$ python3 -q
>>> import numpy as np
>>> np.set_printoptions(suppress=True, linewidth=140)
>>> K = np.loadtxt("data.csv", delimiter=",")
>>> K
array([[0., 0., 0., 0.],
       [1., 3., 0., 0.],
       [2., 0., 1., 0.],
       [4., 0., 4., 3.]])
>>> [round(float(x), 2) for x in np.linalg.svd(K, compute_uv=False)[:3]]
[6.72, 3.08, 1.14]
>>> np.linalg.matrix_rank(K, rtol=0.1)
np.int64(3)
>>> r = np.linalg.matrix_rank(K)
>>> r
np.int64(3)
>>> N = np.linalg.svd(K)[2][r:].T
>>> [int(np.linalg.matrix_rank(K[:i])) for i in range(1, len(K) + 1)]
[0, 1, 2, 3]
>>> np.allclose(K @ N, 0)
True
>>> N.shape
(4, 1)
>>> np.prod(np.diag(K)), round(float(np.linalg.det(K)), 2)
(np.float64(0.0), 0.0)
>>> U, s, vt = np.linalg.svd(K)
>>> s.round(2) + 0
array([6.72, 3.08, 1.14, 0.  ])
>>> M2 = U[:, :3] @ np.diag(s[:3]) @ vt[:3]
>>> round(float(np.linalg.norm(K - M2, 2)), 2), round(s[3], 2)
(0.0, np.float64(0.0))
>>> np.round(K @ np.linalg.pinv(K) @ K, 2) + 0
array([[0., 0., 0., 0.],
       [1., 3., 0., 0.],
       [2., 0., 1., 0.],
       [4., 0., 4., 3.]])
>>> try:
...     np.linalg.inv(K)
... except np.linalg.LinAlgError as e:
...     print(e)
... 
Singular matrix
>>> np.round(np.trace(np.linalg.pinv(K) @ K), 2)
np.float64(3.0)
>>> np.allclose(K[:-1].T @ np.linalg.lstsq(K[:-1].T, K[-1])[0], K[-1])
False
>>> mat = np.load("layer15.npy")
>>> mat
array([[  1,  -4,  16, -64],
       [  1,  -3,   9, -27],
       [  1,  -2,   4,  -8],
       [  1,  -1,   1,  -1],
       [  1,   0,   0,   0]])
>>> # column 3 dominates
>>> x0 = np.array([2, 3, 1, -3])
>>> target = mat @ x0
>>> np.round(np.linalg.pinv(mat) @ mat, 2) + 0
array([[1., 0., 0., 0.],
       [0., 1., 0., 0.],
       [0., 0., 1., 0.],
       [0., 0., 0., 1.]])
>>> np.round(np.linalg.solve(mat.T @ mat, mat.T @ target), 2)
array([ 2.,  3.,  1., -3.])
>>> target
array([198,  83,  24,   3,   2])
>>> rng = np.random.default_rng(18)
>>> target = target + 0.05 * rng.normal(size=5)
>>> target.round(2)
array([197.98,  82.94,  24.03,   2.94,   2.1 ])
>>> c, *_ = np.linalg.lstsq(mat, target)
>>> np.round(mat.T @ (target - mat @ c), 2) + 0
array([0., 0., 0., 0.])
>>> round(float(np.linalg.norm(target - mat @ c)), 2)
0.09
